% python3 -q
>>> import numpy as np
>>> np.set_printoptions(precision=3, suppress=True, linewidth=120, floatmode="fixed")
>>> rd = lambda a: np.round(a, 3) + 0
>>> J = np.load("m.npy")
>>> J
array([[ 0, -6,  6,  0,  0,  0],
       [-3, -6, -6,  0,  0,  0],
       [ 3,  3,  3,  0,  0,  0],
       [ 0, -6,  6,  0, -4,  4],
       [-3, -6, -6, -2, -4, -4],
       [ 3,  3,  3,  2,  2,  2]])
>>> rd(np.linalg.svd(J, compute_uv=False))
array([15.467, 12.718,  4.590,  3.774,  1.849,  0.549])
>>> np.abs(J).max()
np.int64(6)
>>> np.linalg.matrix_rank(J)
np.int64(6)
>>> rd(np.linalg.norm(J))
np.float64(20.976)
>>> np.count_nonzero(J)
np.int64(24)
>>> rd(J.mean(axis=0))
array([ 0.000, -3.000,  1.000,  0.000, -1.000,  0.333])
>>> J.sum(axis=0)
array([  0, -18,   6,   0,  -6,   2])
>>> rd(np.linalg.norm(J, 2))
np.float64(15.467)
>>> rd(np.linalg.norm(J, "nuc"))
np.float64(38.946)
>>> rd(np.linalg.norm(J[4], 1)), rd(np.linalg.norm(J[4], np.inf))
(np.float64(25.0), np.float64(6.0))
>>> rd(np.linalg.norm(J) ** 2 / np.linalg.norm(J, 2) ** 2)
np.float64(1.839)
>>> rd(np.linalg.norm(J, 1)), rd(np.linalg.norm(J, np.inf))
(np.float64(30.0), np.float64(25.0))
>>> E = 2 * np.eye(8) + np.ones((8, 8))
>>> E
array([[3.000, 1.000, 1.000, 1.000, 1.000, 1.000, 1.000, 1.000],
       [1.000, 3.000, 1.000, 1.000, 1.000, 1.000, 1.000, 1.000],
       [1.000, 1.000, 3.000, 1.000, 1.000, 1.000, 1.000, 1.000],
       [1.000, 1.000, 1.000, 3.000, 1.000, 1.000, 1.000, 1.000],
       [1.000, 1.000, 1.000, 1.000, 3.000, 1.000, 1.000, 1.000],
       [1.000, 1.000, 1.000, 1.000, 1.000, 3.000, 1.000, 1.000],
       [1.000, 1.000, 1.000, 1.000, 1.000, 1.000, 3.000, 1.000],
       [1.000, 1.000, 1.000, 1.000, 1.000, 1.000, 1.000, 3.000]])
>>> A2 = np.array([[-1, -3],
...     [2, -3],
...     [1, 0],
...     [1, -1],
...     [2, 0],
...     [2, 1],
...     [-2, -1],
...     [-1, -3]])
>>> np.einsum("ij->j", E)
array([10.000, 10.000, 10.000, 10.000, 10.000, 10.000, 10.000, 10.000])
>>> np.einsum("ik,kj->ij", E, A2)
array([[  2.000, -16.000],
       [  8.000, -16.000],
       [  6.000, -10.000],
       [  6.000, -12.000],
       [  8.000, -10.000],
       [  8.000,  -8.000],
       [  0.000, -12.000],
       [  2.000, -16.000]])
>>> A2.T @ E.T
array([[  2.000,   8.000,   6.000,   6.000,   8.000,   8.000,   0.000,   2.000],
       [-16.000, -16.000, -10.000, -12.000, -10.000,  -8.000, -12.000, -16.000]])
>>> E @ A2
array([[  2.000, -16.000],
       [  8.000, -16.000],
       [  6.000, -10.000],
       [  6.000, -12.000],
       [  8.000, -10.000],
       [  8.000,  -8.000],
       [  0.000, -12.000],
       [  2.000, -16.000]])
>>> np.linalg.matrix_rank(E @ A2)
np.int64(2)
>>> O, vecs = np.linalg.qr(E[:, :1])[0], np.linalg.qr(E[:, 1:])[0]
>>> sv = np.linalg.svd(O.T @ vecs, compute_uv=False)
>>> (sv > 0.9).sum()
np.int64(0)
>>> rd(np.linalg.norm(O @ O.T - vecs @ vecs.T, 2))
np.float64(1.0)
>>> rd(sv)
array([0.846])
>>> def softmax(z):
...     e = np.exp(z - z.max(axis=-1, keepdims=True))
...     return e / e.sum(axis=-1, keepdims=True)
... 
>>> rd(softmax(E[6]))
array([0.069, 0.069, 0.069, 0.069, 0.069, 0.069, 0.514, 0.069])
>>> S = E @ E.T / np.sqrt(8)
>>> rd(softmax(S))
array([[0.370, 0.090, 0.090, 0.090, 0.090, 0.090, 0.090, 0.090],
       [0.090, 0.370, 0.090, 0.090, 0.090, 0.090, 0.090, 0.090],
       [0.090, 0.090, 0.370, 0.090, 0.090, 0.090, 0.090, 0.090],
       [0.090, 0.090, 0.090, 0.370, 0.090, 0.090, 0.090, 0.090],
       [0.090, 0.090, 0.090, 0.090, 0.370, 0.090, 0.090, 0.090],
       [0.090, 0.090, 0.090, 0.090, 0.090, 0.370, 0.090, 0.090],
       [0.090, 0.090, 0.090, 0.090, 0.090, 0.090, 0.370, 0.090],
       [0.090, 0.090, 0.090, 0.090, 0.090, 0.090, 0.090, 0.370]])
>>> O, r_ = np.linalg.qr(E)
>>> O.shape, r_.shape
((8, 8), (8, 8))
>>> np.allclose(r_.T @ r_, E.T @ E)
True
>>> rd(O @ r_)
array([[3.000, 1.000, 1.000, 1.000, 1.000, 1.000, 1.000, 1.000],
       [1.000, 3.000, 1.000, 1.000, 1.000, 1.000, 1.000, 1.000],
       [1.000, 1.000, 3.000, 1.000, 1.000, 1.000, 1.000, 1.000],
       [1.000, 1.000, 1.000, 3.000, 1.000, 1.000, 1.000, 1.000],
       [1.000, 1.000, 1.000, 1.000, 3.000, 1.000, 1.000, 1.000],
       [1.000, 1.000, 1.000, 1.000, 1.000, 3.000, 1.000, 1.000],
       [1.000, 1.000, 1.000, 1.000, 1.000, 1.000, 3.000, 1.000],
       [1.000, 1.000, 1.000, 1.000, 1.000, 1.000, 1.000, 3.000]])
>>> K = np.load("arr.npy")
>>> K
array([[ 4,  4,  3,  3,  1,  2,  1,  4],
       [ 2,  2,  1,  1, -1,  0, -1,  2],
       [ 3,  3,  2,  2,  0,  1,  0,  3],
       [ 4,  4,  3,  3,  1,  2,  1,  4],
       [ 4,  4,  3,  3,  1,  2,  1,  4],
       [ 2,  2,  1,  1, -1,  0, -1,  2],
       [ 2,  2,  1,  1, -1,  0, -1,  2],
       [ 5,  5,  4,  4,  2,  3,  2,  5],
       [ 5,  5,  4,  4,  2,  3,  2,  5],
       [ 2,  2,  1,  1, -1,  0, -1,  2],
       [ 5,  5,  4,  4,  2,  3,  2,  5]])
>>> rd(np.linalg.norm(K, 2) / np.linalg.norm(K))
np.float64(0.981)
>>> np.linalg.cond(K) > 100
np.True_
>>> np.linalg.matrix_rank(K, rtol=0.1)
np.int64(2)
>>> rng = np.random.default_rng(27)
>>> A2 = K + rng.integers(-2, 3, (11, 2)) @ rng.integers(-2, 3, (2, 8))
>>> A2
array([[ 1,  7,  5,  0,  6, -3,  5,  7],
       [ 2,  5,  2, -2,  0, -1,  1,  2],
       [ 7,  1,  0,  4, -6,  7, -4, -1],
       [ 5,  5,  3,  2,  0,  3,  1,  3],
       [ 2,  2,  3,  5,  3,  0,  1,  6],
       [-1,  5,  3, -2,  4, -5,  3,  5],
       [ 5,  2,  0,  1, -5,  4, -3, -1],
       [ 9,  3,  2,  6, -4,  9, -2,  1],
       [ 5,  8,  5,  1,  3,  2,  4,  5],
       [ 2, -4, -1,  7, -3,  2, -5,  2],
       [ 4,  7,  5,  2,  4,  1,  4,  6]])
>>> A2 - K
array([[-3,  3,  2, -3,  5, -5,  4,  3],
       [ 0,  3,  1, -3,  1, -1,  2,  0],
       [ 4, -2, -2,  2, -6,  6, -4, -4],
       [ 1,  1,  0, -1, -1,  1,  0, -1],
       [-2, -2,  0,  2,  2, -2,  0,  2],
       [-3,  3,  2, -3,  5, -5,  4,  3],
       [ 3,  0, -1,  0, -4,  4, -2, -3],
       [ 4, -2, -2,  2, -6,  6, -4, -4],
       [ 0,  3,  1, -3,  1, -1,  2,  0],
       [ 0, -6, -2,  6, -2,  2, -4,  0],
       [-1,  2,  1, -2,  2, -2,  2,  1]])
>>> rd(np.linalg.svd(A2 - K, compute_uv=False))
array([24.854, 10.783,  0.000,  0.000,  0.000,  0.000,  0.000,  0.000])
>>> np.linalg.matrix_rank(A2 - K, tol=1e-8)
np.int64(2)
>>> u, v = K[0], K[2]
>>> u @ u
np.int64(72)
>>> u @ v
np.int64(50)
>>> pr = (u @ v) / (u @ u) * u
>>> np.outer(u, v)
array([[12, 12,  8,  8,  0,  4,  0, 12],
       [12, 12,  8,  8,  0,  4,  0, 12],
       [ 9,  9,  6,  6,  0,  3,  0,  9],
       [ 9,  9,  6,  6,  0,  3,  0,  9],
       [ 3,  3,  2,  2,  0,  1,  0,  3],
       [ 6,  6,  4,  4,  0,  2,  0,  6],
       [ 3,  3,  2,  2,  0,  1,  0,  3],
       [12, 12,  8,  8,  0,  4,  0, 12]])
>>> rd((v - pr) @ u)
np.float64(0.0)
>>> u = np.array([-2, 0, -1])
>>> np.cross(K[9, :3], K[8, :3])
array([ 3, -3,  0])
>>> np.convolve(K[9], u)
array([-4, -4, -4, -4,  1, -1,  3, -4,  1, -2])
>>> np.array([np.convolve(row, u, "same") for row in K])
array([[ -8, -10, -10,  -5,  -7,  -3, -10,  -1],
       [ -4,  -4,  -4,   1,  -1,   3,  -4,   1],
       [ -6,  -7,  -7,  -2,  -4,   0,  -7,   0],
       [ -8, -10, -10,  -5,  -7,  -3, -10,  -1],
       [ -8, -10, -10,  -5,  -7,  -3, -10,  -1],
       [ -4,  -4,  -4,   1,  -1,   3,  -4,   1],
       [ -4,  -4,  -4,   1,  -1,   3,  -4,   1],
       [-10, -13, -13,  -8, -10,  -6, -13,  -2],
       [-10, -13, -13,  -8, -10,  -6, -13,  -2],
       [ -4,  -4,  -4,   1,  -1,   3,  -4,   1],
       [-10, -13, -13,  -8, -10,  -6, -13,  -2]])
>>> np.polyval(u, K[9])
array([-9, -9, -3, -3, -3, -1, -3, -9])
>>> m1 = np.loadtxt("data.csv", delimiter=",")
>>> m1
array([[-11.907,  -2.056,  -0.004,   6.945,   2.057,   3.080,  -6.057,  -2.018,   6.906,  -2.027,   3.045],
       [ -5.030,   2.023,   0.058,  -1.052,  -5.928,  -2.018,  -3.022,   0.000,   5.034,   1.017,  -0.949],
       [ -1.042,   6.026,  -2.004,   5.010,   1.954,  -0.004,  -0.945,  -1.991,  -3.081,  -7.072,   2.973],
       [ -5.018,   4.027,  -5.060,   3.080,   2.015,   2.000,  -3.929,   0.951,  -1.994,  -4.972,   3.994],
       [ -0.979,   6.090,  -2.154,   5.034,   1.920,   0.009,  -0.948,  -2.079,  -3.030,  -6.943,   3.027],
       [ -8.983,   1.983,   1.015,  11.012,   3.998,   1.960,  -3.966,  -5.004,   4.026,  -7.144,   4.025],
       [ -5.080,   5.974,  -0.042,   2.058,  -5.939,  -3.036,  -3.025,  -2.076,   3.987,  -3.009,  -0.014],
       [ -5.069,  -3.993,   3.969,   6.941,   4.050,   2.044,  -1.002,  -3.981,   5.088,  -1.059,   0.956]])
>>> np.linalg.matrix_rank(m1, rtol=0.1)
np.int64(4)
>>> np.argsort(-np.linalg.norm(m1, axis=0).round(6), kind="stable")[:3]
array([0, 3, 9])
>>> Uu, sv, Vh = np.linalg.svd(m1)
>>> np.argmax(sv[:-1] / (sv[1:] + 1e-6)) + 1
np.int64(4)
>>> A2 = Uu[:, :4] @ np.diag(sv[:4]) @ Vh[:4]
>>> rd(np.abs(m1 - A2).max())
np.float64(0.075)
>>> rd(np.linalg.norm(m1 - A2, 2)), rd(sv[4])
(np.float64(0.19), np.float64(0.19))
>>> np.linalg.matrix_rank(m1, rtol=0.05)
np.int64(4)
>>> rd(np.linalg.norm(m1 - A2) / np.linalg.norm(m1))
np.float64(0.007)
>>> blk = np.stack([m1, 5 * m1, m1[::-1]])
>>> (blk @ m1.T).shape
(3, 8, 8)
>>> np.linalg.matrix_rank(blk.reshape(3, -1))
np.int64(2)
>>> rd(np.einsum("bij,cij->bc", blk, blk))
array([[ 1518.988,  7594.939,  1097.644],
       [ 7594.939, 37974.694,  5488.219],
       [ 1097.644,  5488.219,  1518.988]])
>>> rd(np.linalg.norm(blk, axis=(1, 2)))
array([ 38.974, 194.871,  38.974])
